In [1]: import numpy as np

In [2]: from numpy import linalg as LA

In [3]: np.set_printoptions(suppress=True, linewidth=100)

In [4]: X = np.load("a.npy")

In [5]: X
Out[5]: 
array([[-8, -8,  0, -5,  0],
       [-7,  0, -2, -9,  2],
       [-5,  5,  0, -4,  0],
       [ 7, -3,  4,  3, -4]])

In [6]: Y = np.array([[3, 1, 1], [3, 3, 1]])

In [7]: C = np.kron(Y, X)

In [8]: C.shape
Out[8]: (8, 15)

In [9]: C
Out[9]: 
array([[-24, -24,   0, -15,   0,  -8,  -8,   0,  -5,   0,  -8,  -8,   0,  -5,   0],
       [-21,   0,  -6, -27,   6,  -7,   0,  -2,  -9,   2,  -7,   0,  -2,  -9,   2],
       [-15,  15,   0, -12,   0,  -5,   5,   0,  -4,   0,  -5,   5,   0,  -4,   0],
       [ 21,  -9,  12,   9, -12,   7,  -3,   4,   3,  -4,   7,  -3,   4,   3,  -4],
       [-24, -24,   0, -15,   0, -24, -24,   0, -15,   0,  -8,  -8,   0,  -5,   0],
       [-21,   0,  -6, -27,   6, -21,   0,  -6, -27,   6,  -7,   0,  -2,  -9,   2],
       [-15,  15,   0, -12,   0, -15,  15,   0, -12,   0,  -5,   5,   0,  -4,   0],
       [ 21,  -9,  12,   9, -12,  21,  -9,  12,   9, -12,   7,  -3,   4,   3,  -4]])

In [10]: round(float(LA.norm(C, 2)), 3), round(float(LA.norm(Y, 2) * LA.norm(X, 2)), 3)
Out[10]: (96.485, 96.485)

In [11]: Y = np.array([[0, 2, 0, 2, 3, 2],
    ...:     [0, 1, 3, 0, 2, 1],
    ...:     [2, 1, 0, 2, 3, 2],
    ...:     [2, 0, 3, 2, 0, 1],
    ...:     [2, 1, 3, 1, 0, 2],
    ...:     [2, 2, 0, 0, 0, 3]])

In [12]: m1 = np.triu(Y, 1)

In [13]: m1
Out[13]: 
array([[0, 2, 0, 2, 3, 2],
       [0, 0, 3, 0, 2, 1],
       [0, 0, 0, 2, 3, 2],
       [0, 0, 0, 0, 0, 1],
       [0, 0, 0, 0, 0, 2],
       [0, 0, 0, 0, 0, 0]])

In [14]: [int(LA.matrix_rank(LA.matrix_power(m1, p))) for p in range(1, 7)]
Out[14]: [4, 3, 2, 1, 0, 0]

In [15]: m1 @ m1
Out[15]: 
array([[ 0,  0,  6,  0,  4, 10],
       [ 0,  0,  0,  6,  9, 10],
       [ 0,  0,  0,  0,  0,  8],
       [ 0,  0,  0,  0,  0,  0],
       [ 0,  0,  0,  0,  0,  0],
       [ 0,  0,  0,  0,  0,  0]])

In [16]: gram = m1.T @ m1

In [17]: gram
Out[17]: 
array([[ 0,  0,  0,  0,  0,  0],
       [ 0,  4,  0,  4,  6,  4],
       [ 0,  0,  9,  0,  6,  3],
       [ 0,  4,  0,  8, 12,  8],
       [ 0,  6,  6, 12, 22, 14],
       [ 0,  4,  3,  8, 14, 14]])

In [18]: np.round(LA.svd(m1, compute_uv=False) ** 2, 3) + 0
Out[18]: array([42.074,  9.324,  3.832,  1.769,  0.   ,  0.   ])

In [19]: np.trace(gram), (m1 ** 2).sum()
Out[19]: (np.int64(57), np.int64(57))

In [20]: left, sv, Vh = LA.svd(m1)

In [21]: sv.round(3) + 0
Out[21]: array([6.486, 3.054, 1.958, 1.33 , 0.   , 0.   ])

In [22]: np.argmax(sv[:-1] / (sv[1:] + 1e-6)) + 1
Out[22]: np.int64(4)

In [23]: Y = left[:, :4] @ np.diag(sv[:4]) @ Vh[:4]

In [24]: Y.round(3) + 0
Out[24]: 
array([[0., 2., 0., 2., 3., 2.],
       [0., 0., 3., 0., 2., 1.],
       [0., 0., 0., 2., 3., 2.],
       [0., 0., 0., 0., 0., 1.],
       [0., 0., 0., 0., 0., 2.],
       [0., 0., 0., 0., 0., 0.]])

In [25]: round(LA.norm(m1 - Y, 2), 3), np.round(sv[4], 3)
Out[25]: (np.float64(0.0), np.float64(0.0))
